$ ipython --no-banner

In [1]: import numpy as np

In [2]: np.set_printoptions(precision=2, suppress=True, linewidth=200, legacy="1.25")

In [3]: m1 = np.loadtxt("out10.csv", delimiter=",")

In [4]: m1.round(2) + 0
Out[4]: 
array([[-0.24, -0.63, -0.23,  0.42, -0.1 ,  0.55,  0.  ],
       [ 0.15, -0.42,  0.75,  0.02, -0.09, -0.13, -0.47],
       [ 0.  , -0.26, -0.53,  0.18, -0.16, -0.68, -0.38],
       [-0.19, -0.28, -0.17, -0.57,  0.67,  0.08, -0.26],
       [-0.29, -0.36,  0.06, -0.56, -0.51, -0.17,  0.43],
       [-0.87,  0.21,  0.24,  0.26,  0.14, -0.22, -0.03],
       [ 0.19, -0.33,  0.14,  0.29,  0.48, -0.37,  0.62]])

In [5]: # keeps lengths

In [6]: np.round(m1.T @ m1, 2) + 0
Out[6]: 
array([[1., 0., 0., 0., 0., 0., 0.],
       [0., 1., 0., 0., 0., 0., 0.],
       [0., 0., 1., 0., 0., 0., 0.],
       [0., 0., 0., 1., 0., 0., 0.],
       [0., 0., 0., 0., 1., 0., 0.],
       [0., 0., 0., 0., 0., 1., 0.],
       [0., 0., 0., 0., 0., 0., 1.]])

In [7]: np.round(np.linalg.pinv(m1), 2) + 0
Out[7]: 
array([[-0.24,  0.15,  0.  , -0.19, -0.29, -0.87,  0.19],
       [-0.63, -0.42, -0.26, -0.28, -0.36,  0.21, -0.33],
       [-0.23,  0.75, -0.53, -0.17,  0.06,  0.24,  0.14],
       [ 0.42,  0.02,  0.18, -0.57, -0.56,  0.26,  0.29],
       [-0.1 , -0.09, -0.16,  0.67, -0.51,  0.14,  0.48],
       [ 0.55, -0.13, -0.68,  0.08, -0.17, -0.22, -0.37],
       [ 0.  , -0.47, -0.38, -0.26,  0.43, -0.03,  0.62]])

In [8]: np.linalg.norm(m1, axis=0)
Out[8]: array([1., 1., 1., 1., 1., 1., 1.])

In [9]: u, r1 = m1[6], m1[1]

In [10]: u @ u
Out[10]: 1.0

In [11]: round(float(u @ r1), 2)
Out[11]: 0.0

In [12]: p = (u @ r1) / (u @ u) * u

In [13]: p.round(2) + 0
Out[13]: array([0., 0., 0., 0., 0., 0., 0.])

In [14]: r1 - p
Out[14]: array([ 0.15, -0.42,  0.75,  0.02, -0.09, -0.13, -0.47])

In [15]: np.linalg.matrix_rank(np.outer(u, r1))
Out[15]: 1

In [16]: round((r1 - p) @ u, 2)
Out[16]: -0.0

In [17]: round(np.trace(m1), 2)
Out[17]: -1.86

In [18]: np.allclose(m1, m1.T)
Out[18]: False

In [19]: x = np.array([0, 2, 3, 0, 0, 0, 3])

In [20]: target = m1 @ x

In [21]: target.round(2) + 0
Out[21]: array([-1.95,  0.  , -3.23, -1.86,  0.75,  1.07,  1.63])

In [22]: np.round(np.linalg.solve(m1, -3 * target), 2) + 0
Out[22]: array([ 0., -6., -9.,  0.,  0.,  0., -9.])

In [23]: np.round(np.linalg.solve(m1, m1[:, 6]), 2) + 0
Out[23]: array([0., 0., 0., 0., 0., 0., 1.])

In [24]: np.round(np.linalg.solve(m1, target), 2) + 0
Out[24]: array([0., 2., 3., 0., 0., 0., 3.])

In [25]: np.round(np.linalg.solve(m1.T, m1[6]), 2) + 0
Out[25]: array([0., 0., 0., 0., 0., 0., 1.])
